>>> import numpy as np
>>> import numpy.linalg as la
>>> np.set_printoptions(precision=2, suppress=True, linewidth=140, legacy="1.25")
>>> A = np.load("block1.npy")
>>> A
array([[ 4, -6, -1,  0,  5, -4, -2, -2,  0,  4],
       [-6,  4,  1,  1,  2,  4, -1,  1, -5,  2],
       [-1,  1, -2,  2,  5,  1,  1, -1, -5, -2],
       [ 0,  1,  2, -4,  0,  4,  3,  1, -1, -1],
       [ 5,  2,  5,  0,  4,  0,  0,  4,  0, -1],
       [-4,  4,  1,  4,  0, -4, -2,  3,  0,  0],
       [-2, -1,  1,  3,  0, -2, -2, -2,  2, -6],
       [-2,  1, -1,  1,  4,  3, -2,  4, -1,  2],
       [ 0, -5, -5, -1,  0,  0,  2, -1, -2,  1],
       [ 4,  2, -2, -1, -1,  0, -6,  2,  1,  0]])
>>> # symmetric, so the eigenvalues are real
>>> x = np.array([2, 0, 2, 2, 2, 1, 1, 2, 3, 3])
>>> h1 = np.maximum(A @ x, 0)
>>> print(h1)
[18  0  0  0 33  2  0 16  0  1]
>>> np.maximum(A @ (3 * x), 0)
array([54,  0,  0,  0, 99,  6,  0, 48,  0,  3])
>>> A.T @ h1
array([201, -16, 131,  23, 285, -32, -78, 168, -15,  71])
>>> np.maximum(A @ x, 0) - np.maximum(-A @ x, 0)
array([ 18,  -8, -13,  -1,  33,   2, -16,  16, -15,   1])
>>> np.tanh(A @ x)
array([ 1.  , -1.  , -1.  , -0.76,  1.  ,  0.96, -1.  ,  1.  , -1.  ,  0.76])
>>> print(A * (h1 > 1e-9)[:, None])
[[ 4 -6 -1  0  5 -4 -2 -2  0  4]
 [ 0  0  0  0  0  0  0  0  0  0]
 [ 0  0  0  0  0  0  0  0  0  0]
 [ 0  0  0  0  0  0  0  0  0  0]
 [ 5  2  5  0  4  0  0  4  0 -1]
 [-4  4  1  4  0 -4 -2  3  0  0]
 [ 0  0  0  0  0  0  0  0  0  0]
 [-2  1 -1  1  4  3 -2  4 -1  2]
 [ 0  0  0  0  0  0  0  0  0  0]
 [ 4  2 -2 -1 -1  0 -6  2  1  0]]
>>> F = np.load("layer17.npy")
>>> print(F)
[[ 0 -4  3]
 [ 0  0  4]
 [ 0  0  0]]
>>> F @ F
array([[  0,   0, -16],
       [  0,   0,   0],
       [  0,   0,   0]])
>>> la.matrix_rank(F - F[0, 0] * np.eye(3))
2
>>> rk = la.matrix_rank(F)
>>> rk
2
>>> N = la.svd(F)[2][rk:].T
>>> [int(la.matrix_rank(np.delete(F, i, axis=0))) for i in range(3)]
[1, 1, 2]
>>> [int(la.matrix_rank(F[:, :j + 1])) for j in range(3)]
[0, 1, 2]
>>> np.allclose(F @ N, 0)
True
>>> la.matrix_rank(F.T @ F), la.matrix_rank(F @ F.T)
(2, 2)
>>> N[:, 0] / N[np.abs(N[:, 0]).round(6).argmax(), 0]
array([1., 0., 0.])
>>> B = np.array([[2, 0], [2, 2], [0, 2]])
>>> la.matrix_rank(F @ B)
2
>>> np.einsum("ik,kj->ji", F, B)
array([[-8,  0,  0],
       [-2,  8,  0]])
>>> F @ B
array([[-8, -2],
       [ 0,  8],
       [ 0,  0]])
>>> np.einsum("ij->j", F)
array([ 0, -4,  7])
>>> B.T @ F.T
array([[-8,  0,  0],
       [-2,  8,  0]])
>>> np.einsum("ik,kj->ij", F, B)
array([[-8, -2],
       [ 0,  8],
       [ 0,  0]])
>>> la.matrix_rank(np.vstack([F, B.T]))
3
>>> left, sig, Vt = la.svd(F)
>>> sig
array([5.77, 2.77, 0.  ])
>>> np.argmax(sig[:-1] / (sig[1:] + 1e-6)) + 1
2
>>> B = left[:, :2] @ np.diag(sig[:2]) @ Vt[:2]
>>> la.matrix_rank(F, rtol=0.05)
2
>>> B.round(2) + 0
array([[ 0., -4.,  3.],
       [ 0.,  0.,  4.],
       [ 0.,  0.,  0.]])
>>> round(la.norm(F - B) / la.norm(F), 2)
0.0
>>> E = np.load("run3.npy")
>>> E
array([[0, 1, 1, 0, 0, 1],
       [1, 0, 1, 0, 1, 1],
       [1, 1, 0, 0, 0, 1],
       [0, 0, 0, 0, 0, 0],
       [0, 1, 0, 0, 0, 1],
       [1, 1, 1, 0, 1, 0]])
>>> B = np.array([[6, -6, 7],
...     [4, -3, -1],
...     [-3, 1, 1],
...     [0, 4, -2],
...     [9, -7, 9],
...     [4, -2, 1]])
>>> np.einsum("ij->j", E)
array([3, 4, 3, 0, 2, 4])
>>> np.einsum("ik,kj->ij", E, B)
array([[  5,  -4,   1],
       [ 16, -14,  18],
       [ 14, -11,   7],
       [  0,   0,   0],
       [  8,  -5,   0],
       [ 16, -15,  16]])
>>> la.matrix_rank(np.vstack([E, B.T]))
6
>>> np.einsum("ik,kj->ji", E, B)
array([[  5,  16,  14,   0,   8,  16],
       [ -4, -14, -11,   0,  -5, -15],
       [  1,  18,   7,   0,   0,  16]])
>>> print(np.einsum("ij,ij->i", E, E))
[3 4 3 0 2 4]
>>> E @ B
array([[  5,  -4,   1],
       [ 16, -14,  18],
       [ 14, -11,   7],
       [  0,   0,   0],
       [  8,  -5,   0],
       [ 16, -15,  16]])
>>> print(np.all(la.eigvalsh(E) > 0))
False
>>> print(round(float(la.eigvalsh(E).min()), 2))
-1.68
>>> t = np.radians(135)
>>> R = np.eye(6)
>>> R[1, 1] = R[4, 4] = np.cos(t)
>>> R[1, 4], R[4, 1] = -np.sin(t), np.sin(t)
>>> R
array([[ 1.  ,  0.  ,  0.  ,  0.  ,  0.  ,  0.  ],
       [ 0.  , -0.71,  0.  ,  0.  , -0.71,  0.  ],
       [ 0.  ,  0.  ,  1.  ,  0.  ,  0.  ,  0.  ],
       [ 0.  ,  0.  ,  0.  ,  1.  ,  0.  ,  0.  ],
       [ 0.  ,  0.71,  0.  ,  0.  , -0.71,  0.  ],
       [ 0.  ,  0.  ,  0.  ,  0.  ,  0.  ,  1.  ]])
>>> B = E @ R.T
>>> B.round(2) + 0
array([[ 0.  , -0.71,  1.  ,  0.  ,  0.71,  1.  ],
       [ 1.  , -0.71,  1.  ,  0.  , -0.71,  1.  ],
       [ 1.  , -0.71,  0.  ,  0.  ,  0.71,  1.  ],
       [ 0.  ,  0.  ,  0.  ,  0.  ,  0.  ,  0.  ],
       [ 0.  , -0.71,  0.  ,  0.  ,  0.71,  1.  ],
       [ 1.  , -1.41,  1.  ,  0.  ,  0.  ,  0.  ]])
>>> np.round(la.svd(E, compute_uv=False), 2) + 0, np.round(la.svd(B, compute_uv=False), 2) + 0
(array([3.32, 1.68, 1.  , 1.  , 0.36, 0.  ]), array([3.32, 1.68, 1.  , 1.  , 0.36, 0.  ]))
>>> J = np.loadtxt("test13.csv", delimiter=",")
>>> J
array([[-0.36,  0.12,  0.99, -0.9 , -0.8 , -0.93,  0.88],
       [-0.59,  0.76, -0.01, -0.85, -0.49, -0.77, -0.09],
       [ 0.41, -0.66, -0.61, -0.18, -1.  , -0.99,  0.19],
       [-0.46,  0.84, -0.62,  0.63,  1.  ,  1.  , -0.81],
       [ 0.52, -0.79,  0.38,  0.24, -0.97, -0.87,  0.55],
       [-0.07, -0.2 ,  0.94, -0.55, -0.41, -0.64,  0.76],
       [-0.15,  0.06,  0.21, -0.69, -0.96, -0.94,  0.32],
       [ 0.82, -0.93, -0.9 ,  0.95, -0.83,  0.27, -0.35],
       [ 0.89, -0.99,  0.76,  0.  , -1.  , -1.  ,  0.95],
       [-0.17,  0.38, -0.95, -0.45, -0.97, -0.92, -0.64],
       [-0.35,  0.76, -0.59,  0.71,  1.  ,  1.  , -0.79],
       [ 0.47, -0.87,  0.98, -0.35, -0.98, -0.96,  0.94],
       [ 0.1 ,  0.41, -0.93,  0.95,  1.  ,  1.  , -0.9 ],
       [-0.26,  0.31,  0.17, -0.63, -0.73, -0.77,  0.15],
       [ 0.47, -0.81,  0.8 , -0.18, -0.99, -0.97,  0.79],
       [ 0.37, -0.88,  0.91, -0.95, -1.  , -1.  ,  0.96],
       [ 0.24, -0.41, -0.5 , -0.06, -0.97, -0.88,  0.03],
       [ 0.54, -0.79,  0.08,  0.46, -0.93, -0.71,  0.38],
       [ 0.29, -0.66,  0.83, -0.38, -0.98, -0.95,  0.76],
       [-0.12,  0.58, -0.86,  0.83,  1.  ,  1.  , -0.84],
       [ 0.15, -0.35, -0.03, -0.29, -0.96, -0.9 ,  0.26],
       [ 0.6 , -0.7 , -0.79,  0.9 ,  0.36,  0.8 , -0.43],
       [-0.35,  0.48, -0.19, -0.7 , -0.78, -0.82, -0.05],
       [-0.1 , -0.27,  0.81, -0.89, -1.  , -1.  ,  0.79],
       [ 0.43, -0.63,  0.63,  0.72,  0.79,  0.82,  0.35],
       [ 0.01, -0.27, -0.01, -0.79, -1.  , -1.  ,  0.45],
       [-0.56,  0.51,  0.75, -0.98, -1.  , -1.  ,  0.69],
       [-0.56,  0.27,  0.99, -0.99, -1.  , -1.  ,  0.95],
       [ 0.93, -0.97, -0.97,  1.  ,  0.98,  1.  , -0.79],
       [ 0.86, -0.99,  0.92,  0.73, -1.  , -0.94,  0.91],
       [ 0.8 , -0.92, -0.79,  0.95, -0.6 ,  0.5 , -0.23],
       [-0.06, -0.04, -0.12, -0.59, -0.97, -0.95,  0.2 ],
       [ 0.79, -0.89, -0.05,  0.99,  0.99,  1.  , -0.17],
       [ 0.37, -0.35, -0.79,  0.81,  0.74,  0.87, -0.54],
       [ 0.87, -0.98,  0.37,  0.68, -1.  , -0.99,  0.8 ],
       [-0.71,  0.77,  0.94, -0.97, -0.64, -0.94,  0.68],
       [-0.87,  0.95,  0.98, -0.94,  1.  ,  0.84,  0.49]])
>>> C2 = np.cov(J, rowvar=False)
>>> J.std(axis=0)
array([0.51, 0.64, 0.7 , 0.73, 0.81, 0.84, 0.6 ])
>>> print(np.argwhere(np.triu(np.abs(np.corrcoef(J.T)) > 0.8, 1)))
[[0 1]
 [2 6]
 [4 5]]
>>> print(np.corrcoef(J.T))
[[ 1.   -0.94 -0.2   0.66 -0.07  0.1   0.01]
 [-0.94  1.   -0.06 -0.4   0.3   0.14 -0.29]
 [-0.2  -0.06  1.   -0.6  -0.43 -0.56  0.92]
 [ 0.66 -0.4  -0.6   1.    0.56  0.71 -0.59]
 [-0.07  0.3  -0.43  0.56  1.    0.94 -0.68]
 [ 0.1   0.14 -0.56  0.71  0.94  1.   -0.75]
 [ 0.01 -0.29  0.92 -0.59 -0.68 -0.75  1.  ]]
>>> C2.round(2) + 0
array([[ 0.26, -0.31, -0.07,  0.25, -0.03,  0.04,  0.  ],
       [-0.31,  0.42, -0.03, -0.19,  0.16,  0.07, -0.12],
       [-0.07, -0.03,  0.51, -0.32, -0.25, -0.34,  0.4 ],
       [ 0.25, -0.19, -0.32,  0.55,  0.34,  0.44, -0.27],
       [-0.03,  0.16, -0.25,  0.34,  0.67,  0.65, -0.34],
       [ 0.04,  0.07, -0.34,  0.44,  0.65,  0.72, -0.39],
       [ 0.  , -0.12,  0.4 , -0.27, -0.34, -0.39,  0.37]])
>>> np.round(la.eigvalsh(C2)[::-1], 2) + 0
array([2.12, 0.87, 0.41, 0.06, 0.02, 0.01, 0.  ])
>>> print(C2.shape)
(7, 7)
>>> round(float(np.corrcoef(J[:, 0], J[:, 3])[0, 1]), 2)
0.66
